$ ipython --no-banner

In [1]: import numpy as np

In [2]: import numpy.linalg as la

In [3]: np.set_printoptions(precision=3, suppress=True, linewidth=140)

In [4]: def rnd(a):
   ...:     return np.round(a, 3) + 0
   ...: 

In [5]: F = np.load("test11.npy")

In [6]: print(F)
[[  1  -3   9 -27]
 [  1  -2   4  -8]
 [  1  -1   1  -1]
 [  1   0   0   0]
 [  1   1   1   1]
 [  1   2   4   8]
 [  1   3   9  27]
 [  1   4  16  64]]

In [7]: left, sig, Vt = la.svd(F, full_matrices=False)

In [8]: print(rnd(np.abs(Vt[0])))
[0.012 0.077 0.185 0.98 ]

In [9]: print(np.allclose(left * sig @ Vt, F))
True

In [10]: print(rnd(left.T @ left))
[[1. 0. 0. 0.]
 [0. 1. 0. 0.]
 [0. 0. 1. 0.]
 [0. 0. 0. 1.]]

In [11]: print((sig > 1e-8).sum())
4

In [12]: A = np.load("case2.npy")

In [13]: print(A)
[[  1.058  -0.749  -1.448   6.781   1.1     2.245   4.768]
 [  1.972  -3.241  -0.311   5.377  -0.49    3.785   5.698]
 [  2.141  -2.282   0.221   6.466   2.086   1.733   6.365]
 [  7.368  10.753  -2.829  -9.311   5.382   2.01   -2.701]
 [  0.405  -0.402  -1.066   6.073   1.903   3.657   4.89 ]
 [  7.827  10.345  -4.408  -9.273   5.731   1.475  -3.722]
 [  0.352  -0.122  -0.775   5.737   0.941   2.817   5.214]
 [  6.139  11.806  -4.074 -10.657   4.89    0.77   -5.604]
 [  7.067  12.099  -3.519 -10.341   6.002   0.963  -2.935]
 [  8.985  12.066  -3.864 -11.587   4.971   1.483  -2.034]
 [  6.314  12.45   -4.297 -12.366   4.322   1.444  -2.44 ]
 [  5.606  10.794  -3.791 -10.826   4.744   1.42   -3.827]
 [ -0.877  -1.568   0.335   6.301   0.987   4.96    5.215]
 [  0.207  -1.099  -0.569   4.914   1.471   3.953   4.292]
 [  7.329  10.806  -2.349  -9.236   5.018   3.525  -4.073]
 [  3.457  -2.172  -2.053   5.302   1.135   2.838   4.634]
 [  2.617  -1.172  -0.972   5.081  -0.44    4.437   4.317]
 [  2.283  -0.394  -1.12    5.051   1.39    3.574   5.262]
 [ -0.017   0.003  -3.215   4.407   3.407   4.2     5.012]]

In [14]: Ac = A - A.mean(axis=0)

In [15]: vecs = la.svd(Ac)[2][:2]

In [16]: A2 = Ac - Ac @ vecs.T @ vecs

In [17]: print(rnd(la.norm(A2) / la.norm(Ac)))
0.15

In [18]: print(rnd(np.cov(Ac @ vecs.T, rowvar=False)))
[[141.931   0.   ]
 [  0.      1.764]]

In [19]: P = A @ la.solve(A.T @ A, A.T)

In [20]: print(rnd(np.trace(P)))
7.0

In [21]: print(rnd(la.eigvalsh(P)))
[0. 0. 0. 0. 0. 0. 0. 0. 0. 0. 0. 0. 1. 1. 1. 1. 1. 1. 1.]

In [22]: print(rnd(P @ A[:, 2]))
[-1.448 -0.311  0.221 -2.829 -1.066 -4.408 -0.775 -4.074 -3.519 -3.864 -4.297 -3.791  0.335 -0.569 -2.349 -2.053 -0.972 -1.12  -3.215]

In [23]: print(np.allclose(P @ P, P))
True

In [24]: data = np.load("a.npy")

In [25]: print(data)
[[ 1.     0.6    0.3   -0.9    0.1    1.79   0.4    0.4    0.6    0.3  ]
 [-1.4    2.6    0.     0.3   -0.1    7.995  2.2   -1.6   -0.6    1.1  ]
 [-0.7    1.4   -0.4    0.4    0.1    4.336  1.2   -0.7    0.7   -0.9  ]
 [-0.1   -1.6    0.2   -0.4   -0.2   -4.586 -0.7    0.5    0.1    0.5  ]
 [ 0.2    0.8    0.8   -0.2    0.8    2.435 -0.2   -0.4   -0.3    0.   ]
 [-0.6   -0.1    0.5    0.7    0.3   -0.336  0.6    0.9    0.2   -0.1  ]
 [ 0.3    0.6    1.6    0.     0.2    1.942 -1.1   -1.7    1.    -2.1  ]
 [ 0.6   -0.4   -1.8   -1.6    0.8   -1.102  1.    -0.2    0.    -1.9  ]
 [ 1.1   -2.     1.9    0.8    0.5   -6.007  1.4    0.8    2.1   -0.3  ]
 [-0.2    2.1    0.9    0.6    0.3    6.274  0.2    0.1    1.2    1.3  ]
 [-0.3    1.5    0.8   -1.3    0.     4.611  0.4    0.2    1.1    0.2  ]
 [ 1.4    0.3   -2.3   -2.3    1.3    0.884 -1.3    0.7    0.4    0.8  ]
 [-1.1    0.6   -0.1    0.5    1.4    1.713 -0.1    1.8    0.7    1.7  ]
 [ 0.7    1.1    0.3   -1.    -0.8    3.247 -1.9   -2.2    0.6    1.1  ]
 [-2.1   -1.1   -0.9    0.    -0.8   -3.349 -0.2   -0.5    0.1    0.7  ]
 [-0.4    1.5    1.4    1.2   -0.5    4.529 -1.3   -0.1    0.2   -0.1  ]
 [ 1.1    1.1   -0.4    0.3   -1.6    3.281  0.9    0.3    0.4    0.9  ]
 [ 0.4    0.9    0.1   -0.2   -0.7    2.715 -0.3    0.1    0.4    0.9  ]
 [-0.5    0.8   -0.3    0.1    0.4    2.194  2.     1.5    1.2    0.2  ]
 [-0.4    2.4    1.2   -0.6   -0.4    7.263 -0.2   -1.1   -0.2    0.   ]
 [-0.8    1.8   -0.7    0.8   -0.9    5.425  0.4    0.5   -0.5    0.5  ]
 [ 1.1   -0.1    0.3   -0.7   -1.1   -0.111  0.     1.2    0.     0.2  ]
 [-0.5    0.7    0.5    0.6   -0.5    1.817  0.3   -1.2   -0.6   -0.6  ]
 [-0.8    1.1   -0.4   -1.2   -0.6    3.342 -0.2    0.     1.4   -0.8  ]
 [ 0.4    0.2   -0.1   -1.5    1.     0.676  0.1   -3.7   -0.2    1.1  ]
 [ 0.6    0.1    0.4    0.2   -2.     0.369 -0.1    0.2   -1.5    0.5  ]
 [-1.1    0.4   -0.2   -0.4    0.5    1.25   0.7    1.1    1.1    0.   ]
 [ 0.4    0.1   -0.2    0.5    1.8    0.368  0.    -0.9    0.1    2.3  ]
 [-1.    -0.4   -0.2    1.3   -0.1   -1.419  0.8   -1.     0.4    0.7  ]
 [ 1.2    0.9   -1.     0.6   -0.2    2.804  0.4   -0.8   -0.5   -2.   ]
 [-0.8    1.3    1.1    0.2   -0.2    3.756 -0.5   -1.5   -0.7    0.7  ]
 [ 0.2   -0.9    0.4   -0.1   -1.9   -2.845  1.2   -2.    -0.5   -0.7  ]
 [-0.1    0.6    1.3    0.5   -0.7    1.993  0.2    1.1    0.7    1.1  ]
 [ 0.8   -0.6   -1.3    0.9   -0.7   -1.892 -0.3   -0.8    1.3    0.1  ]
 [-1.    -0.2    1.2   -0.5   -0.8   -0.654  0.8   -1.4    1.    -0.7  ]
 [ 1.5   -0.3   -1.    -0.6    0.6   -0.849 -0.5   -1.3   -2.6   -1.5  ]
 [ 0.1    0.3    0.    -0.8   -1.2    0.864 -1.1   -1.6    0.8   -0.3  ]
 [ 1.6    0.     1.1    0.3   -0.2    0.204 -0.1   -0.6   -1.7    0.6  ]
 [ 0.2    1.1    0.4    0.6    2.4    3.252 -0.5    0.1   -0.2    1.   ]
 [ 0.3   -0.3    0.9   -0.7   -0.2   -0.824  0.1    0.3    0.7    0.6  ]
 [-0.2   -1.5   -0.4    1.     0.9   -4.599  1.3    0.9   -0.7   -0.2  ]
 [-1.2    0.2    0.3    0.8    0.1    0.601 -0.6    0.9    0.7    1.6  ]
 [-0.9    0.6   -0.3    0.7    0.8    1.835 -0.2    0.3   -0.9   -0.6  ]
 [ 1.1   -0.2    0.7    0.6   -0.6   -0.592 -0.9    1.2   -0.5   -1.1  ]]

In [26]: d = la.norm(data[:, None] - data[None], axis=-1)

In [27]: print(d[17].round(6).argsort(kind="stable")[:4])
[17  0 16 32]

In [28]: print(d.mean(axis=1).argmax())
8

In [29]: print(rnd(d[:5, :5]))
[[ 0.     7.691  3.936  6.969  2.056]
 [ 7.691  0.     4.799 13.85   6.849]
 [ 3.936  4.799  0.     9.87   3.307]
 [ 6.969 13.85   9.87   0.     7.617]
 [ 2.056  6.849  3.307  7.617  0.   ]]
